In [1]: import numpy as np

In [2]: from numpy import linalg as LA

In [3]: np.set_printoptions(suppress=True, linewidth=100)

In [4]: X = np.load("mat.npy")

In [5]: X
Out[5]: 
array([[ 42. ,  -0.2,   0.1,   0.8,   0.4,  -0.4,  -2.1,   0.2,   0.8,  -1.3],
       [ 32. ,   0. ,  -1.6,  -0.3,   0.7,  -3. ,   1.7,   1.1,   1.1,  -0.8],
       [ 38. ,   0.7,  -1.4,   0.7,  -1.6,  -2.1,   1.7,   1.2,   0.6,   0.3],
       [-34. ,   1.2,  -0.7,   0.4,  -0.2,  -1.4,   0.3,   0.7,   1.1,   0. ],
       [-14. ,  -1.3,  -2.1,   1.9,  -0.7,  -0.8,  -0.5,   0.3,  -0.7,   0.3],
       [ -6. ,   0. ,   1. ,  -0.3,   0. ,  -0.2,  -1.5,  -1.3,  -0.2,   0.2],
       [ 22. ,   0.7,   0. ,   0.9,   0.4,   1.6,   0.6,   0.9,  -0.7,  -1.2],
       [-12. ,   0.3,   0.1,   1.6,  -1.5,   0.5,  -0.7,   1.1,  -0.4,  -1.7],
       [ 40. ,  -0.7,  -0.1,  -0.5,  -1.4,  -0.7,   0.3,   0.7,   0.8,   0. ],
       [-10. ,   1.8,   0.5,  -1. ,   1. ,  -1.1,   0.3,  -0.1,  -0.8,   1.1],
       [  6. ,   0.2,   0.6,  -1.1,   1.7,   1.2,  -0.4,   0.2,   0. ,  -0.9],
       [ 28. ,  -1.6,   1. ,   0.7,   2.1,  -1.2,  -1.6,   0.1,  -0.8,  -1.2]])

In [6]: Y = np.c_[X[:, :4] @ np.array([[0, -7, -4, 8], [6, -7, -7, -9], [-8, -8, 0, -5], [2, -1, 7, 8]]), np.array([-3, 2, 3, -1, -2, 3, -2, -3, -2, 5, 4, 5])]

In [7]: Y.round(3)
Out[7]: 
array([[  -0.4, -294.2, -161. ,  343.7,   -3. ],
       [  12.2, -210.9, -130.1,  261.6,    2. ],
       [  16.8, -260.4, -152. ,  310.3,    3. ],
       [  13.6,  234.8,  130.4, -276.1,   -1. ],
       [  12.8,  122. ,   78.4,  -74.6,   -2. ],
       [  -8.6,   34.3,   21.9,  -55.4,    3. ],
       [   6. , -159.8,  -86.6,  176.9,   -2. ],
       [   4.2,   79.5,   57.1,  -86.4,   -3. ],
       [  -4.4, -273.8, -158.6,  322.8,   -2. ],
       [   4.8,   54.4,   20.4, -106.7,    5. ],
       [  -5.8,  -47.1,  -33.1,   34.4,    4. ],
       [ -16.2, -193.5,  -95.9,  239. ,    5. ]])

In [8]: np.round(LA.norm(Y - X @ LA.lstsq(X, Y)[0], axis=0), 3) + 0
Out[8]: array([0.   , 0.   , 0.   , 0.   , 5.023])

In [9]: np.round(LA.lstsq(X, Y[:, 0])[0], 3) + 0
Out[9]: array([ 0.,  6., -8.,  2.,  0.,  0.,  0.,  0.,  0.,  0.])
